In [1]: import numpy as np

In [2]: np.set_printoptions(suppress=True, linewidth=160)

In [3]: def tidy(a):
   ...:     return np.round(a, 3) + 0
   ...: 

In [4]: rng = np.random.default_rng(52010)

In [5]: arr = np.array([[1, 2, -2], [0, -2, -3], [3, -2, 3]]) * (rng.random((3, 3)) < 0.3)

In [6]: arr
Out[6]: 
array([[ 0,  0,  0],
       [ 0,  0,  0],
       [ 3, -2,  3]])

In [7]: # row 2 is much longer than the rest

In [8]: U, s, Vt = np.linalg.svd(arr)

In [9]: vecs = Vt[:(s > 1e-8).sum()]

In [10]: x = arr[0] + 2 * arr[2] + rng.integers(2) * np.eye(3)[1]

In [11]: print(x)
[ 6. -3.  6.]

In [12]: np.allclose(vecs.T @ vecs @ x, x)
Out[12]: False

In [13]: np.linalg.matrix_rank(np.vstack([arr, x]))
Out[13]: np.int64(2)

In [14]: tidy(np.diag(vecs.T @ vecs))
Out[14]: array([0.409, 0.182, 0.409])

In [15]: J = np.load("w.npy")

In [16]: J
Out[16]: 
array([[1, 0, 0, 2],
       [0, 0, 0, 0],
       [0, 0, 0, 0],
       [1, 0, 0, 2]])

In [17]: # rows and columns are dependent

In [18]: rk = np.linalg.matrix_rank(J)

In [19]: rk
Out[19]: np.int64(1)

In [20]: ns = np.linalg.svd(J)[2][rk:].T

In [21]: np.allclose(J @ ns, 0)
Out[21]: True

In [22]: ns.shape
Out[22]: (4, 3)

In [23]: print(np.linalg.matrix_rank(J.T @ J), np.linalg.matrix_rank(J @ J.T))
1 1

In [24]: tidy(ns @ ns.T)
Out[24]: 
array([[ 0.8,  0. ,  0. , -0.4],
       [ 0. ,  1. ,  0. ,  0. ],
       [ 0. ,  0. ,  1. ,  0. ],
       [-0.4,  0. ,  0. ,  0.2]])

In [25]: print([int(np.linalg.matrix_rank(np.delete(J, i, axis=0))) for i in range(4)])
[1, 1, 1, 1]

In [26]: tidy(J @ ns)
Out[26]: 
array([[0., 0., 0.],
       [0., 0., 0.],
       [0., 0., 0.],
       [0., 0., 0.]])

In [27]: [int(np.linalg.matrix_rank(J[:i])) for i in range(1, len(J) + 1)]
Out[27]: [1, 1, 1, 1]

In [28]: J @ J
Out[28]: 
array([[3, 0, 0, 6],
       [0, 0, 0, 0],
       [0, 0, 0, 0],
       [3, 0, 0, 6]])

In [29]: (np.linalg.matrix_power((J != 0) + (J.T != 0) + np.eye(4), 4) > 0).astype(int)
Out[29]: 
array([[1, 0, 0, 1],
       [0, 1, 0, 0],
       [0, 0, 1, 0],
       [1, 0, 0, 1]])

In [30]: tidy(np.sort(np.linalg.eigvals(J).real))
Out[30]: array([0., 0., 0., 3.])

In [31]: x = np.array([1, 1, -1, -1])

In [32]: print((J @ x).argmax())
1

In [33]: U, s, Vt = np.linalg.svd(J)

In [34]: np.argmax(s[:-1] / (s[1:] + 1e-6)) + 1
Out[34]: np.int64(1)

In [35]: tidy(s)
Out[35]: array([3.162, 0.   , 0.   , 0.   ])

In [36]: B = U[:, :1] @ np.diag(s[:1]) @ Vt[:1]

In [37]: tidy(B)
Out[37]: 
array([[1., 0., 0., 2.],
       [0., 0., 0., 0.],
       [0., 0., 0., 0.],
       [1., 0., 0., 2.]])

In [38]: print(np.linalg.matrix_rank(B))
1

In [39]: tidy(np.linalg.norm(J - B) / np.linalg.norm(J))
Out[39]: np.float64(0.0)

In [40]: print(tidy(np.linalg.norm(J - B, 2)), tidy(s[1]))
0.0 0.0

In [41]: print(np.unique(J.round(6), axis=0).shape)
(2, 4)

In [42]: A = np.load("test4.npy")

In [43]: print(A)
[[-1  0  0  0  0]
 [ 0 -2  0  0  0]
 [ 0  0  1  0  0]
 [ 0  0  0  2  0]
 [ 0  0  0  0  1]]

In [44]: # triangular, det is the product of the diagonal

In [45]: B = A[0, 0] * A[1:] - np.outer(A[1:, 0], A[0])

In [46]: B
Out[46]: 
array([[ 0,  2,  0,  0,  0],
       [ 0,  0, -1,  0,  0],
       [ 0,  0,  0, -2,  0],
       [ 0,  0,  0,  0, -1]])

In [47]: A[:, 0] / A[0, 0]
Out[47]: array([ 1., -0., -0., -0., -0.])

In [48]: np.flatnonzero(~B.round(6).any(axis=1))
Out[48]: array([], dtype=int64)

In [49]: [round(float(np.linalg.det(A[:i, :i])), 2) + 0 for i in range(1, 6)]
Out[49]: [-1.0, 2.0, 2.0, 4.0, 4.0]

In [50]: np.all(np.linalg.eigvalsh(A) > 0)
Out[50]: np.False_

In [51]: tidy(np.linalg.eigvalsh(A).min())
Out[51]: np.float64(-2.0)

In [52]: A[:, 4] @ A[:, 1]
Out[52]: np.int64(0)

In [53]: A @ A.T
Out[53]: 
array([[1, 0, 0, 0, 0],
       [0, 4, 0, 0, 0],
       [0, 0, 1, 0, 0],
       [0, 0, 0, 4, 0],
       [0, 0, 0, 0, 1]])

In [54]: (np.linalg.matrix_power((A != 0) + (A.T != 0) + np.eye(5), 5) > 0).astype(int)
Out[54]: 
array([[1, 0, 0, 0, 0],
       [0, 1, 0, 0, 0],
       [0, 0, 1, 0, 0],
       [0, 0, 0, 1, 0],
       [0, 0, 0, 0, 1]])

In [55]: print(np.flatnonzero(np.linalg.matrix_power((A != 0) + (A.T != 0) + np.eye(5), 5)[4]))
[4]

In [56]: A @ A
Out[56]: 
array([[1, 0, 0, 0, 0],
       [0, 4, 0, 0, 0],
       [0, 0, 1, 0, 0],
       [0, 0, 0, 4, 0],
       [0, 0, 0, 0, 1]])

In [57]: print(tidy(np.sort(np.linalg.eigvals(A).real)))
[-2. -1.  1.  1.  2.]

In [58]: print(np.allclose(A @ A.T, A.T @ A))
True

In [59]: assert A == A.T
ValueError: The truth value of an array with more than one element is ambiguous. Use a.any() or a.all()


In [60]: (A + A.T) / 2
Out[60]: 
array([[-1.,  0.,  0.,  0.,  0.],
       [ 0., -2.,  0.,  0.,  0.],
       [ 0.,  0.,  1.,  0.,  0.],
       [ 0.,  0.,  0.,  2.,  0.],
       [ 0.,  0.,  0.,  0.,  1.]])

In [61]: A @ A
Out[61]: 
array([[1, 0, 0, 0, 0],
       [0, 4, 0, 0, 0],
       [0, 0, 1, 0, 0],
       [0, 0, 0, 4, 0],
       [0, 0, 0, 0, 1]])

In [62]: np.allclose(A, A.T)
Out[62]: True

In [63]: np.linalg.matrix_power(A, 2)
Out[63]: 
array([[1, 0, 0, 0, 0],
       [0, 4, 0, 0, 0],
       [0, 0, 1, 0, 0],
       [0, 0, 0, 4, 0],
       [0, 0, 0, 0, 1]])

In [64]: E = np.load("arr.npy")

In [65]: E
Out[65]: 
array([[2., 0., 0., 0., 0.],
       [0., 2., 0., 0., 0.],
       [0., 0., 6., 2., 4.],
       [0., 0., 2., 3., 2.],
       [0., 0., 4., 2., 6.]])

In [66]: # symmetric

In [67]: B = np.array([[-2, -1], [1, -1], [0, 1], [2, -2], [-2, -1]])

In [68]: np.einsum("ik,kj->ji", E, B)
Out[68]: 
array([[-4.,  2., -4.,  2., -8.],
       [-2., -2., -2., -6., -6.]])

In [69]: E @ B
Out[69]: 
array([[-4., -2.],
       [ 2., -2.],
       [-4., -2.],
       [ 2., -6.],
       [-8., -6.]])

In [70]: np.linalg.matrix_rank(np.vstack([E, B.T]))
Out[70]: np.int64(5)

In [71]: np.linalg.matrix_rank(E @ B)
Out[71]: np.int64(2)

In [72]: B.T @ E.T
Out[72]: 
array([[-4.,  2., -4.,  2., -8.],
       [-2., -2., -2., -6., -6.]])

In [73]: np.einsum("ij->j", E)
Out[73]: array([ 2.,  2., 12.,  7., 12.])

In [74]: np.einsum("ij,ij->", E, B)
ValueError: operands could not be broadcast together with remapped shapes [original->remapped]: (5,5)->(5,5) (5,2)->(5,2) 


In [75]: B = np.inv(E)
AttributeError: module 'numpy' has no attribute 'inv'


In [76]: B = np.linalg.inv(E)

In [77]: np.allclose(B, E.T)
Out[77]: False

In [78]: tidy(np.linalg.det(E) * np.linalg.det(B))
Out[78]: np.float64(1.0)

In [79]: tidy(np.linalg.cond(E))
Out[79]: np.float64(5.5)

In [80]: tidy(B)
Out[80]: 
array([[ 0.5  ,  0.   ,  0.   ,  0.   ,  0.   ],
       [ 0.   ,  0.5  ,  0.   ,  0.   ,  0.   ],
       [ 0.   ,  0.   ,  0.318, -0.091, -0.182],
       [ 0.   ,  0.   , -0.091,  0.455, -0.091],
       [ 0.   ,  0.   , -0.182, -0.091,  0.318]])

In [81]: print(tidy(np.linalg.det(E) * B))
[[ 88.   0.   0.   0.   0.]
 [  0.  88.   0.   0.   0.]
 [  0.   0.  56. -16. -32.]
 [  0.   0. -16.  80. -16.]
 [  0.   0. -32. -16.  56.]]

In [82]: tidy(np.linalg.inv(B))
Out[82]: 
array([[2., 0., 0., 0., 0.],
       [0., 2., 0., 0., 0.],
       [0., 0., 6., 2., 4.],
       [0., 0., 2., 3., 2.],
       [0., 0., 4., 2., 6.]])

In [83]: f = np.array([0, -5, -5])

In [84]: tidy(np.correlate(B[1], B[2], "full"))
Out[84]: array([ 0.   , -0.091, -0.045,  0.159,  0.   ,  0.   ,  0.   ,  0.   ,  0.   ])

In [85]: np.polyval(f, B[1])
Out[85]: array([-5. , -7.5, -5. , -5. , -5. ])

In [86]: np.einsum("ii->", E)
Out[86]: np.float64(19.0)

In [87]: tidy(np.linalg.eigvals(E).sum().real)
Out[87]: np.float64(19.0)

In [88]: tidy(np.linalg.det(2 * E)), tidy(np.linalg.det(E))
Out[88]: (np.float64(5632.0), np.float64(176.0))

In [89]: np.kron(np.eye(2, dtype=int), E)
Out[89]: 
array([[2., 0., 0., 0., 0., 0., 0., 0., 0., 0.],
       [0., 2., 0., 0., 0., 0., 0., 0., 0., 0.],
       [0., 0., 6., 2., 4., 0., 0., 0., 0., 0.],
       [0., 0., 2., 3., 2., 0., 0., 0., 0., 0.],
       [0., 0., 4., 2., 6., 0., 0., 0., 0., 0.],
       [0., 0., 0., 0., 0., 2., 0., 0., 0., 0.],
       [0., 0., 0., 0., 0., 0., 2., 0., 0., 0.],
       [0., 0., 0., 0., 0., 0., 0., 6., 2., 4.],
       [0., 0., 0., 0., 0., 0., 0., 2., 3., 2.],
       [0., 0., 0., 0., 0., 0., 0., 4., 2., 6.]])
